% python3 -q
>>> import numpy as np
>>> np.set_printoptions(precision=3, suppress=True, linewidth=200, floatmode="fixed")
>>> K = np.load("w.npy")
>>> K
array([[-35,   1,   1,   0,   2,   1,   0,   0,   1,   2,   1,   0],
       [  0,  20,   1,   0,   1,   2,   1,   1,   1,   0,   1,   0],
       [  2,   2,  11,   2,   0,   0,   2,   1,   1,   0,   2,   1],
       [  0,   0,   0, -13,   2,   1,   1,   2,   1,   2,   0,   2],
       [  0,   2,   1,   2, -15,   1,   2,   2,   0,   2,   1,   2],
       [  0,   2,   2,   1,   0, -23,   0,   0,   2,   0,   1,   0],
       [  1,   2,   1,   2,   2,   1,  -8,   1,   0,   1,   1,   0],
       [  0,   2,   1,   1,   1,   1,   1,   2,   1,   0,   2,   2],
       [  0,   1,   1,   0,   1,   1,   2,   0,  -5,   1,   1,   0],
       [  1,   1,   0,   1,   1,   0,   1,   1,   1,  41,   0,   1],
       [  1,   2,   1,   0,   1,   1,   2,   0,   0,   0,  21,   1],
       [  0,   2,   1,   2,   1,   0,   2,   1,   0,   2,   1, -24]])
>>> M2 = K / np.sqrt((K ** 2).mean(axis=1, keepdims=True))
>>> M2[7]
array([0.000, 1.477, 0.739, 0.739, 0.739, 0.739, 0.739, 1.477, 0.739, 0.000, 1.477, 1.477])
>>> np.linalg.matrix_rank(K - K.mean(axis=1, keepdims=True))
np.int64(11)
>>> K - K[0]
array([[  0,   0,   0,   0,   0,   0,   0,   0,   0,   0,   0,   0],
       [ 35,  19,   0,   0,  -1,   1,   1,   1,   0,  -2,   0,   0],
       [ 37,   1,  10,   2,  -2,  -1,   2,   1,   0,  -2,   1,   1],
       [ 35,  -1,  -1, -13,   0,   0,   1,   2,   0,   0,  -1,   2],
       [ 35,   1,   0,   2, -17,   0,   2,   2,  -1,   0,   0,   2],
       [ 35,   1,   1,   1,  -2, -24,   0,   0,   1,  -2,   0,   0],
       [ 36,   1,   0,   2,   0,   0,  -8,   1,  -1,  -1,   0,   0],
       [ 35,   1,   0,   1,  -1,   0,   1,   2,   0,  -2,   1,   2],
       [ 35,   0,   0,   0,  -1,   0,   2,   0,  -6,  -1,   0,   0],
       [ 36,   0,  -1,   1,  -1,  -1,   1,   1,   0,  39,  -1,   1],
       [ 36,   1,   0,   0,  -1,   0,   2,   0,  -1,  -2,  20,   1],
       [ 35,   1,   0,   2,  -1,  -1,   2,   1,  -1,   0,   0, -24]])
>>> K.mean(axis=0)
array([-2.500,  3.083,  1.750, -0.167, -0.250, -1.167,  0.500,  0.917,  0.250,  4.250,  2.667, -1.250])
>>> np.abs(K).max()
np.int64(41)
>>> np.diff(K, axis=0)
array([[ 35,  19,   0,   0,  -1,   1,   1,   1,   0,  -2,   0,   0],
       [  2, -18,  10,   2,  -1,  -2,   1,   0,   0,   0,   1,   1],
       [ -2,  -2, -11, -15,   2,   1,  -1,   1,   0,   2,  -2,   1],
       [  0,   2,   1,  15, -17,   0,   1,   0,  -1,   0,   1,   0],
       [  0,   0,   1,  -1,  15, -24,  -2,  -2,   2,  -2,   0,  -2],
       [  1,   0,  -1,   1,   2,  24,  -8,   1,  -2,   1,   0,   0],
       [ -1,   0,   0,  -1,  -1,   0,   9,   1,   1,  -1,   1,   2],
       [  0,  -1,   0,  -1,   0,   0,   1,  -2,  -6,   1,  -1,  -2],
       [  1,   0,  -1,   1,   0,  -1,  -1,   1,   6,  40,  -1,   1],
       [  0,   1,   1,  -1,   0,   1,   1,  -1,  -1, -41,  21,   0],
       [ -1,   0,   0,   2,   0,  -1,   0,   1,   0,   2, -20, -25]])
>>> np.unravel_index(np.abs(K).argmax(), K.shape)
(np.int64(9), np.int64(9))
>>> K.sum(axis=1)
array([-26,  28,  24,  -2,   0, -15,   4,  14,   3,  49,  30, -12])
>>> K.shape
(12, 12)
>>> np.round(np.linalg.norm(K), 3)
np.float64(75.186)
>>> np.linalg.svd(K, compute_uv=False)
array([41.333, 35.183, 24.952, 23.388, 23.171, 19.026, 16.464, 12.822, 10.758,  7.671,  4.853,  2.153])
>>> round(np.linalg.norm(K[5], 1), 3), round(float(np.linalg.norm(K[5], np.inf)), 3)
(np.float64(31.0), 23.0)
>>> K[5] @ K[1]
np.int64(-1)
>>> np.linalg.norm(K, axis=1)
array([35.185, 20.248, 12.000, 13.711, 15.875, 23.302,  9.055,  4.690,  5.916, 41.097, 21.307, 24.413])
>>> np.round(np.linalg.norm(K, 1), 3), round(np.linalg.norm(K, np.inf), 3)
(np.float64(51.0), np.float64(49.0))
>>> np.linalg.norm(K, axis=0)
array([35.100, 20.761, 11.533, 13.711, 15.588, 23.238,  9.381,  4.123,  5.916, 41.219, 21.354, 24.310])
>>> round(float(np.linalg.norm(K[5] - K[1])), 3)
30.903
>>> x0 = np.array([1, 4, 4, 2, 2, 0, 1, 3, 4, 1, 5, 4])
>>> y = K @ x0
>>> y
array([-12,  99,  81,  -1,   9,  31,  22,  45,  -2,  62, 126, -66])
>>> np.round(np.linalg.solve(K, y + K[:, 0]), 3) + 0
array([2.000, 4.000, 4.000, 2.000, 2.000, 0.000, 1.000, 3.000, 4.000, 1.000, 5.000, 4.000])
>>> np.round(np.linalg.solve(K, K[:, 5]), 3) + 0
array([0.000, 0.000, 0.000, 0.000, 0.000, 1.000, 0.000, 0.000, 0.000, 0.000, 0.000, 0.000])
>>> np.round(np.linalg.solve(K, -2 * y), 3) + 0
array([ -2.000,  -8.000,  -8.000,  -4.000,  -4.000,   0.000,  -2.000,  -6.000,  -8.000,  -2.000, -10.000,  -8.000])
>>> m1 = np.load("mat.npy")
>>> m1
array([[ 0, -2, -3,  3, -3,  6, -7,  7],
       [ 0,  0, -3, -3, -8,  4, -6, -3],
       [ 0,  0,  0,  1,  5,  2, -4,  7],
       [ 0,  0,  0,  0,  8,  9, -5,  4],
       [ 0,  0,  0,  0,  0, -8, -1, -5],
       [ 0,  0,  0,  0,  0,  0,  5, -8],
       [ 0,  0,  0,  0,  0,  0,  0, -1],
       [ 0,  0,  0,  0,  0,  0,  0,  0]])
>>> rng = np.random.default_rng(928145)
>>> z = rng.permutation(8)
>>> z
array([2, 7, 4, 6, 3, 1, 0, 5])
>>> M2 = m1[z][:, z]
>>> np.allclose(M2, m1)
False
>>> M2
array([[ 0,  7,  5, -4,  1,  0,  0,  2],
       [ 0,  0,  0,  0,  0,  0,  0,  0],
       [ 0, -5,  0, -1,  0,  0,  0, -8],
       [ 0, -1,  0,  0,  0,  0,  0,  0],
       [ 0,  4,  8, -5,  0,  0,  0,  9],
       [-3, -3, -8, -6, -3,  0,  0,  4],
       [-3,  7, -3, -7,  3, -2,  0,  6],
       [ 0, -8,  0,  5,  0,  0,  0,  0]])
>>> np.trace(M2)
np.int64(0)
>>> round(float(np.linalg.det(M2)), 3), round(np.linalg.det(m1[z]), 3)
(0.0, np.float64(0.0))
>>> np.diag(M2)
array([0, 0, 0, 0, 0, 0, 0, 0])
>>> np.linalg.matrix_rank(M2, rtol=0.1)
np.int64(5)
>>> U, sv, Vh = np.linalg.svd(m1)
>>> vecs = Vh[:(sv > 1e-8).sum()]
>>> x0 = m1[0] + -3 * m1[2] + rng.integers(2) * np.eye(8)[6]
>>> x0
array([  0.000,  -2.000,  -3.000,   0.000, -18.000,   0.000,   5.000, -14.000])
>>> round(np.linalg.norm(x0 - vecs.T @ vecs @ x0), 3)
np.float64(0.0)
>>> np.diag(vecs.T @ vecs)
array([0.000, 1.000, 1.000, 1.000, 1.000, 1.000, 1.000, 1.000])
>>> np.linalg.matrix_rank(np.vstack([m1, x0]))
np.int64(7)
>>> [round(float(x), 3) for x in np.linalg.svd(m1, compute_uv=False)[:3]]
[21.004, 13.779, 9.196]
>>> np.linalg.matrix_rank(m1, rtol=0.1)
np.int64(5)
>>> np.round(np.linalg.norm(m1, 2) / np.linalg.norm(m1), 3)
np.float64(0.757)
>>> np.argsort(-np.linalg.norm(m1, axis=0).round(6), kind="stable")[:3]
array([7, 5, 4])
>>> np.linalg.cond(m1) > 100
np.True_
>>> U, sv, Vh = np.linalg.svd(m1)
>>> np.argmax(sv[:-1] / (sv[1:] + 1e-6)) + 1
np.int64(7)
>>> M2 = U[:, :7] @ np.diag(sv[:7]) @ Vh[:7]
>>> M2.round(3) + 0
array([[ 0.000, -2.000, -3.000,  3.000, -3.000,  6.000, -7.000,  7.000],
       [ 0.000,  0.000, -3.000, -3.000, -8.000,  4.000, -6.000, -3.000],
       [ 0.000,  0.000,  0.000,  1.000,  5.000,  2.000, -4.000,  7.000],
       [ 0.000,  0.000,  0.000,  0.000,  8.000,  9.000, -5.000,  4.000],
       [ 0.000,  0.000,  0.000,  0.000,  0.000, -8.000, -1.000, -5.000],
       [ 0.000,  0.000,  0.000,  0.000,  0.000,  0.000,  5.000, -8.000],
       [ 0.000,  0.000,  0.000,  0.000,  0.000,  0.000,  0.000, -1.000],
       [ 0.000,  0.000,  0.000,  0.000,  0.000,  0.000,  0.000,  0.000]])
>>> round(np.abs(m1 - M2).max(), 3)
np.float64(0.0)
>>> np.round(np.linalg.norm(m1 - M2, 2), 3), sv[7]
(np.float64(0.0), np.float64(0.0))
>>> round(float(np.linalg.norm(m1 - M2) / np.linalg.norm(m1)), 3)
0.0
>>> mat = np.loadtxt("arr.csv", delimiter=",")
>>> mat
array([[  1.000,  -2.000,   4.000,  -8.000],
       [  1.000,  -1.000,   1.000,  -1.000],
       [  1.000,   0.000,   0.000,   0.000],
       [  1.000,   1.000,   1.000,   1.000],
       [  1.000,   2.000,   4.000,   8.000],
       [  1.000,   3.000,   9.000,  27.000],
       [  1.000,   4.000,  16.000,  64.000],
       [  1.000,   5.000,  25.000, 125.000],
       [  1.000,   6.000,  36.000, 216.000]])
>>> x0 = np.array([0, 1, 1, 2])
>>> y = mat @ x0
>>> np.round(np.linalg.lstsq(mat, y)[0], 3) + 0
array([0.000, 1.000, 1.000, 2.000])
>>> y = y + 0.05 * rng.normal(size=9)
>>> y
array([-14.053,  -1.969,   0.026,   3.987,  22.026,  65.984, 147.932, 279.886, 474.050])
>>> beta, *_ = np.linalg.lstsq(mat, y)
>>> beta
array([0.042, 0.999, 0.981, 2.003])
>>> round(np.linalg.norm(y - mat @ beta), 3)
np.float64(0.095)
>>> arr = np.load("a.npy")
>>> arr
array([[  2,   5,   5,   2,   5,   4,   0],
       [  3,   7,   7,   4,   7,   9,   4],
       [  4,   8,   8,   9,   7,  13,   5],
       [  6,  11,  11,  12,   9,  17,   7],
       [  7,  15,  12,  14,  10,  22,   8],
       [  9,  18,  15,  19,  15,  23,   8],
       [ 14,  21,  17,  19,  18,  26,  12],
       [ 16,  26,  21,  24,  19,  30,  16],
       [ 19,  28,  21,  25,  21,  34,  16],
       [ 23,  29,  23,  28,  23,  39,  20],
       [ 27,  30,  27,  32,  24,  44,  20],
       [ 32,  30,  32,  37,  29,  49,  23],
       [ 36,  32,  35,  40,  30,  49,  25],
       [ 39,  36,  40,  44,  34,  50,  26],
       [ 39,  36,  42,  47,  38,  51,  26],
       [ 41,  39,  44,  50,  39,  51,  29],
       [ 45,  43,  47,  53,  44,  56,  33],
       [ 47,  44,  51,  54,  44,  58,  38],
       [ 51,  49,  55,  57,  48,  63,  42],
       [ 51,  52,  57,  58,  48,  66,  46],
       [ 56,  57,  59,  62,  52,  66,  46],
       [ 60,  60,  63,  65,  52,  70,  47],
       [ 64,  65,  67,  70,  55,  75,  48],
       [ 66,  66,  67,  71,  60,  80,  48],
       [ 68,  71,  71,  72,  65,  81,  51],
       [ 70,  73,  72,  75,  66,  85,  55],
       [ 70,  78,  73,  77,  70,  89,  57],
       [ 74,  82,  75,  78,  72,  92,  59],
       [ 74,  84,  75,  80,  72,  96,  62],
       [ 76,  88,  80,  84,  72,  97,  64],
       [ 76,  88,  80,  86,  72, 101,  68],
       [ 80,  90,  85,  91,  77, 102,  69],
       [ 82,  92,  85,  93,  79, 105,  69],
       [ 85,  95,  90,  98,  80, 108,  71],
       [ 87, 100,  92,  99,  84, 111,  75],
       [ 90, 105,  92, 100,  86, 111,  78],
       [ 93, 108,  97, 104,  89, 113,  81],
       [ 93, 112, 102, 109,  91, 114,  86],
       [ 95, 115, 103, 111,  96, 114,  87],
       [ 95, 116, 108, 115,  97, 117,  90]])
>>> M2 = np.c_[mat[:, :1] @ np.array([[-1]]), np.array([0, -1, -2, 0, 1, 0, 0, 2, 2])]
>>> M2
array([[-1.000,  0.000],
       [-1.000, -1.000],
       [-1.000, -2.000],
       [-1.000,  0.000],
       [-1.000,  1.000],
       [-1.000,  0.000],
       [-1.000,  0.000],
       [-1.000,  2.000],
       [-1.000,  2.000]])
>>> np.round(np.linalg.lstsq(mat, M2[:, 0])[0], 3) + 0
array([-1.000,  0.000,  0.000,  0.000])
>>> np.linalg.matrix_rank(np.c_[mat, M2])
np.int64(5)
>>> np.round(np.linalg.norm(M2 - mat @ np.linalg.lstsq(mat, M2)[0], axis=0), 3) + 0
array([0.000, 2.141])
>>> np.linalg.norm(np.linalg.qr(mat)[0].T @ M2, axis=0) ** 2 / ((M2 ** 2).sum(axis=0) + 1e-12)
array([1.000, 0.672])
